>>> import numpy as np
>>> np.set_printoptions(precision=2, suppress=True, linewidth=140)
>>> F = np.array([[13, -1, -5, 9], [-1, 5, 1, -5], [-5, 1, 2, -4], [9, -5, -4, 10]])
>>> r = np.linalg.matrix_rank(F)
>>> print(r)
2
>>> ns = np.linalg.svd(F)[2][r:].T
>>> print(ns.shape)
(4, 2)
>>> blk = np.stack([F, -1 * F, F[::-1]])
>>> print(blk.shape)
(3, 4, 4)
>>> print((blk @ F.T).shape)
(3, 4, 4)
>>> print(np.round(np.linalg.det(blk), 2) + 0)
[0. 0. 0.]
>>> print(np.einsum("bij,cij->bc", blk, blk))
[[ 596 -596  528]
 [-596  596 -528]
 [ 528 -528  596]]
>>> print(np.linalg.norm(blk, axis=(1, 2)))
[24.41 24.41 24.41]
>>> Uu, sig, Vt = np.linalg.svd(F)
>>> evecs = Vt[:(sig > 1e-8).sum()]
>>> rng = np.random.default_rng(670415)
>>> vec = F[2] + -1 * F[3] + rng.integers(2) * np.eye(4)[0]
>>> print(vec)
[-14.   6.   6. -14.]
>>> print(round(float(np.linalg.norm(vec - evecs.T @ evecs @ vec)), 2))
0.0
>>> print(np.diag(evecs.T @ evecs))
[0.75 0.64 0.09 0.51]
>>> print(np.linalg.matrix_power(F, 4))
[[147168 -46304 -60976 132496]
 [-46304  16096  19376 -43024]
 [-60976  19376  25288 -55064]
 [132496 -43024 -55064 120456]]
>>> print(round(float(np.linalg.det(F)), 2))
-0.0
>>> print(F @ F)
[[ 276  -68 -112  232]
 [ -68   52   32  -88]
 [-112   32   46  -98]
 [ 232  -88  -98  222]]
>>> print(np.trace(F))
30
>>> print(np.allclose(F @ F.T, F.T @ F))
True
>>> print(np.argsort(-np.linalg.norm(F, axis=0).round(6), kind="stable")[:3])
[0 3 1]
>>> print([round(float(x), 2) for x in np.linalg.svd(F, compute_uv=False)[:3]])
[23.54, 6.46, 0.0]
>>> feats = np.load("test12.npy")
>>> print(feats)
[[-0.55 -2.28 -0.72]
 [ 0.84 -1.58 -1.42]
 [ 2.29 -0.85 -2.15]
 [ 0.25 -1.88 -1.12]
 [ 0.73 -1.64 -1.36]
 [ 1.63 -1.18 -1.82]
 [ 1.54 -1.23 -1.77]
 [-1.61 -2.8  -0.2 ]
 [ 0.85 -1.58 -1.42]
 [ 0.33 -1.84 -1.16]
 [-2.54 -3.27  0.27]
 [-0.4  -2.2  -0.8 ]
 [ 2.54 -0.73 -2.27]
 [-0.57 -2.28 -0.72]
 [ 0.67 -1.66 -1.34]
 [ 0.67 -1.67 -1.33]
 [ 1.33 -1.34 -1.66]
 [ 1.77 -1.12 -1.88]
 [ 2.3  -0.85 -2.15]
 [-3.86 -3.93  0.93]
 [ 1.22 -1.39 -1.61]
 [-0.61 -2.3  -0.7 ]
 [ 2.72 -0.64 -2.36]
 [ 3.21 -0.4  -2.6 ]]
>>> # rows and columns are dependent
>>> labels = feats[:, 1] > np.median(feats[:, 1])
>>> r0 = feats[labels].mean(axis=0) - feats[~labels].mean(axis=0)
>>> print(labels.astype(int))
[0 1 1 0 0 1 1 0 1 0 0 0 1 0 0 0 1 1 1 0 1 0 1 1]
>>> print(r0)
[ 2.48  1.24 -1.24]
